>>> import numpy as np
>>> np.set_printoptions(precision=2, suppress=True, linewidth=200, legacy="1.25")
>>> J = np.load("run0.npy")
>>> print(J)
[[ 1.5  -2.2  -0.6  -1.4   1.4 ]
 [ 1.5   1.1   1.5  -0.6   1.2 ]
 [ 0.3  -0.3  -2.    1.2   0.8 ]
 [ 0.1  -0.4  -0.6  -1.    0.2 ]
 [ 0.37 -0.17 -2.01  1.1   0.93]
 [ 2.1   0.2  -1.    1.3  -2.5 ]]
>>> B = np.c_[J[:, :1] @ np.array([[9]]), np.array([-1, -3, -1, 2, -1, 2])]
>>> print(B)
[[13.5  -1.  ]
 [13.5  -3.  ]
 [ 2.7  -1.  ]
 [ 0.9   2.  ]
 [ 3.33 -1.  ]
 [18.9   2.  ]]
>>> print(np.linalg.matrix_rank(np.c_[J, B]))
6
>>> print(np.round(np.linalg.lstsq(J, B[:, 0])[0], 2) + 0)
[9. 0. 0. 0. 0.]
>>> print(np.linalg.norm(np.linalg.qr(J)[0].T @ B, axis=0) ** 2 / ((B ** 2).sum(axis=0) + 1e-12))
[1. 1.]
>>> B = np.array([[-3, 3], [-3, 1], [3, 2], [2, 1], [3, 0]])
>>> print(np.einsum("ij->j", J))
[ 5.87 -1.77 -4.71  0.6   2.03]
>>> print(np.vstack([J, B.T]).shape)
(8, 5)
>>> B @ J
Traceback (most recent call last):
  File "<python-input-12>", line 1, in <module>
    B @ J
    ~~^~~
ValueError: matmul: Input operand 1 has a mismatch in its core dimension 0, with gufunc signature (n?,k),(k,m?)->(n?,m?) (size 6 is different from 2)
>>> print(np.einsum("ik,kj->ji", J, B))
[[  1.7   -0.9   -1.2   -2.3   -1.64 -14.8 ]
 [ -0.3    8.    -2.2   -2.3   -1.98   5.8 ]]
